% python3 -q
>>> import numpy as np
>>> np.set_printoptions(precision=3, suppress=True, linewidth=200)
>>> rd = lambda a: np.round(a, 3) + 0
>>> other = np.array([[6, 3, 8, 1],
...     [2, 3, 6, 9],
...     [3, 7, 7, 7],
...     [3, 4, 9, 1],
...     [5, 0, 5, 2],
...     [6, 4, 2, 1]])
>>> C = np.array([[4, -3, 2, 1, 4, 4, -4, -2],
...     [1, -3, 4, 4, -3, 2, -5, -5],
...     [-5, 3, 0, 5, -1, -4, 4, -1],
...     [0, -3, -2, 5, 0, 0, -2, 5]])
>>> E = other @ C
>>> E
array([[-13,  -6,  22,  63,   7,  -2,  -9, -30],
       [-19, -24,  -2,  89,  -7, -10, -17,  20],
       [-16, -30,  20, 101, -16,  -2, -33, -13],
       [-29,   3,  20,  69,  -9, -16,   2, -30],
       [ -5,  -6,   6,  40,  15,   0,  -4,  -5],
       [ 18, -27,  26,  37,  10,  24, -38, -29]])
>>> w1 = np.array([[-6, -3, -4, 3, 3],
...     [-9, 3, -7, 0, -2],
...     [-1, 4, 5, 1, 2],
...     [7, 7, -3, 3, 3],
...     [-1, -6, -5, -2, -3],
...     [4, 5, -2, -1, -8],
...     [7, -5, 1, 5, -3],
...     [-5, -9, -5, 7, 9]])
>>> c = np.array([5, 5, 6, 5, -3])
>>> hid = np.maximum(E @ w1 + c, 0)
>>> print((hid > 0).astype(int))
[[1 1 1 0 0]
 [1 1 0 1 1]
 [1 1 1 1 1]
 [1 1 1 0 1]
 [1 1 0 1 1]
 [1 1 1 0 0]]
>>> np.linalg.matrix_rank(hid)
np.int64(5)
>>> rd((hid > 0).mean(axis=0))
array([1.   , 1.   , 0.667, 0.5  , 0.667])
>>> hid
array([[ 628,  818,  131,    0,    0],
       [ 708,  502,    0,  292,  583],
       [ 900, 1118,  193,   58,  398],
       [ 724,  898,  223,    0,   30],
       [ 345,  281,    0,   31,   48],
       [ 338,  744,  151,    0,    0]])
>>> C = np.array([[4, -3, -1], [-5, 2, 4], [3, -5, 4], [-3, 2, 0], [5, 3, -2]])
>>> hid @ C
array([[-1185,  -903,  3168],
       [ 2361,  1213,   134],
       [  405,  -119,  3548],
       [ -775, -1401,  3700],
       [  122,  -267,   683],
       [-1915,  -281,  3242]])
>>> print((hid @ C).round(6).argmax(axis=1))
[2 0 2 2 2 2]
>>> w1 @ C
array([[-15,  47, -28],
       [-82,  62,  -3],
       [ -2,  -6,  33],
       [-10,  23,   3],
       [  2,   3, -37],
       [-52, -18,  24],
       [ 26, -35, -17],
       [ 34,  63, -69]])
>>> F = np.load("mat.npy")
>>> F
array([[-1.276,  0.401,  1.379, -0.37 , -0.463, -0.034, -1.419],
       [-0.537,  0.863, -2.857, -1.149,  2.092, -0.756, -1.35 ],
       [ 0.62 , -0.773,  1.889,  1.008, -1.507,  0.434,  1.368],
       [ 0.202, -0.342,  0.798,  0.582, -0.658, -0.093,  0.8  ],
       [ 0.083, -0.542,  2.898,  0.844, -1.926,  0.729,  0.747],
       [ 0.568, -0.376,  0.664,  0.613, -0.639,  0.223,  1.091],
       [-0.076,  0.583, -2.907, -0.845,  1.941, -0.746, -0.672],
       [-1.144, -1.222,  9.222,  1.795, -5.693,  1.909,  0.194],
       [ 0.233,  0.568, -3.749, -0.901,  2.388, -0.816, -0.49 ],
       [-1.281,  0.146,  2.629, -0.054, -1.286,  0.263, -1.208],
       [ 0.179,  0.339, -2.411, -0.507,  1.513, -0.605, -0.172],
       [-0.353,  0.874, -3.225, -1.243,  2.297, -0.665, -1.314],
       [ 0.05 ,  0.248, -1.375, -0.586,  0.929,  0.009, -0.643],
       [-0.329,  0.81 , -3.306, -1.128,  2.302, -0.846, -1.149]])
>>> d = np.linalg.norm(F[:, None] - F[None], axis=-1)
>>> d.mean(axis=1).argmax()
np.int64(7)
>>> np.unravel_index(d.round(6).argmax(), d.shape)
(np.int64(7), np.int64(8))
>>> Xs = F - F.mean(axis=0)
>>> V = np.linalg.svd(Xs)[2][:4]
>>> other = Xs - Xs @ V.T @ V
>>> rd(other.std(axis=0))
array([0.001, 0.001, 0.001, 0.005, 0.001, 0.002, 0.002])
>>> rd(np.linalg.norm(other) / np.linalg.norm(Xs))
np.float64(0.001)
>>> rd(np.cov(Xs @ V.T, rowvar=False))
array([[20.006,  0.   ,  0.   ,  0.   ],
       [ 0.   ,  1.351,  0.   ,  0.   ],
       [ 0.   ,  0.   ,  0.034,  0.   ],
       [ 0.   ,  0.   ,  0.   ,  0.003]])
>>> np.linalg.norm(other, axis=1).round(6).argmax()
np.int64(6)
>>> feats = np.load("test2.npy")
>>> print(feats)
[[ 0.3   -0.095 -0.713  1.046 -1.032]
 [-0.192 -0.024  0.331 -0.495  0.475]
 [ 0.453 -0.104 -1.049  1.036 -0.918]
 [-0.137  0.113  0.041 -0.208 -0.165]
 [ 0.633 -0.089 -1.003  1.004 -0.896]
 [-0.531 -0.036  1.014 -1.043  0.918]
 [-0.136 -0.19   0.254 -0.108  0.37 ]
 [-0.714 -0.336  1.495 -1.51   1.562]
 [ 0.203 -0.012  0.101 -0.105  0.089]
 [ 0.287 -0.001 -0.379  0.397 -0.393]
 [-0.32  -0.04   0.762 -0.664  0.769]
 [-1.007  0.001  2.078 -2.005  2.015]
 [ 0.594  0.028 -0.557  0.9   -0.812]
 [ 1.056  0.204 -2.305  2.304 -2.178]
 [-0.096  0.23  -0.028  0.098  0.114]
 [ 0.532 -0.005 -1.123  1.272 -1.34 ]
 [ 1.803 -0.041 -3.595  3.707 -3.742]
 [ 0.562 -0.338 -1.523  1.346 -1.552]
 [-0.735 -0.056  1.697 -1.772  1.789]
 [-1.62  -0.165  3.252 -3.266  3.209]
 [-0.364 -0.093  0.573 -0.519  0.652]
 [ 1.844 -0.279 -3.386  3.559 -3.558]
 [-0.277 -0.077  0.573 -0.474  0.369]
 [-0.647 -0.015  1.128 -0.889  1.036]
 [-2.032  0.028  4.239 -4.461  4.472]
 [ 1.777 -0.039 -3.526  3.367 -3.35 ]]
>>> w1 = np.array([[8, 5], [-1, 8], [-8, -2], [-3, -5], [4, -6]])
>>> c = np.array([1, 3])
>>> hid = np.maximum(feats @ w1 + c, 0)
>>> rd((hid > 0).mean(axis=0))
array([0.538, 0.615])
>>> C = np.array([[4, 4, 4], [5, 4, 4]])
>>> print(w1 @ C)
[[ 57  52  52]
 [ 36  28  28]
 [-42 -40 -40]
 [-37 -32 -32]
 [-14  -8  -8]]
>>> x = np.array([1, 0, 2, 1, 2])
>>> target = feats @ x
>>> rd(np.linalg.pinv(feats) @ feats)
array([[1., 0., 0., 0., 0.],
       [0., 1., 0., 0., 0.],
       [0., 0., 1., 0., 0.],
       [0., 0., 0., 1., 0.],
       [0., 0., 0., 0., 1.]])
>>> rd(np.linalg.solve(feats.T @ feats, feats.T @ target))
array([1., 0., 2., 1., 2.])
>>> rng = np.random.default_rng(66)
>>> target = target + 0.02 * rng.normal(size=26)
>>> rd(target)
array([-2.133,  0.914, -2.455, -0.614, -2.188,  2.259,  1.014,  3.912,  0.487, -0.854,  2.084,  5.171, -1.225, -5.622,  0.195, -3.125, -9.165, -4.267,  4.467,  8.085,  1.566, -8.493,  1.141,  2.812,
       10.95 , -8.622])
>>> c, *_ = np.linalg.lstsq(feats, target)
>>> rd(feats.T @ (target - feats @ c))
array([0., 0., 0., 0., 0.])
>>> [round(float(np.linalg.norm(np.linalg.solve(feats.T @ feats + lam * np.eye(5), feats.T @ target))), 2) for lam in (0, 1, 10, 100)]
[3.24, 1.51, 1.34, 1.04]
>>> gram = feats.T @ feats
>>> (feats @ feats.T).shape
(26, 26)
>>> rd(np.trace(gram)), rd((feats ** 2).sum())
(np.float64(301.225), np.float64(301.225))
>>> np.linalg.matrix_rank(gram)
np.int64(5)
>>> print(rd(np.linalg.svd(feats, compute_uv=False) ** 2))
[299.886   0.537   0.35    0.261   0.19 ]
>>> other = np.c_[feats[:, :2] @ np.array([[4, 3], [5, 7]]), np.array([2, 0, 2, 2, 2, 1, 1, 1, 2, 0, 0, 2, 0, 0, 1, 0, 0, 0, 0, 1, 0, 2, 1, 1, 0, 1])]
>>> print(rd(other))
[[ 0.725  0.235  2.   ]
 [-0.888 -0.744  0.   ]
 [ 1.292  0.631  2.   ]
 [ 0.017  0.38   2.   ]
 [ 2.087  1.276  2.   ]
 [-2.304 -1.845  1.   ]
 [-1.494 -1.738  1.   ]
 [-4.536 -4.494  1.   ]
 [ 0.752  0.525  2.   ]
 [ 1.143  0.854  0.   ]
 [-1.48  -1.24   0.   ]
 [-4.023 -3.014  2.   ]
 [ 2.516  1.978  0.   ]
 [ 5.244  4.596  0.   ]
 [ 0.766  1.322  1.   ]
 [ 2.103  1.561  0.   ]
 [ 7.007  5.122  0.   ]
 [ 0.558 -0.68   0.   ]
 [-3.22  -2.597  0.   ]
 [-7.305 -6.015  1.   ]
 [-1.921 -1.743  0.   ]
 [ 5.981  3.579  2.   ]
 [-1.493 -1.37   1.   ]
 [-2.663 -2.046  1.   ]
 [-7.988 -5.9    0.   ]
 [ 6.913  5.058  1.   ]]
>>> rd(np.linalg.norm(np.linalg.qr(feats)[0].T @ other, axis=0) ** 2 / ((other ** 2).sum(axis=0) + 1e-12))
array([1.   , 1.   , 0.181])
>>> np.linalg.matrix_rank(np.c_[feats, other])
np.int64(6)
>>> np.linalg.matrix_rank(other)
np.int64(3)
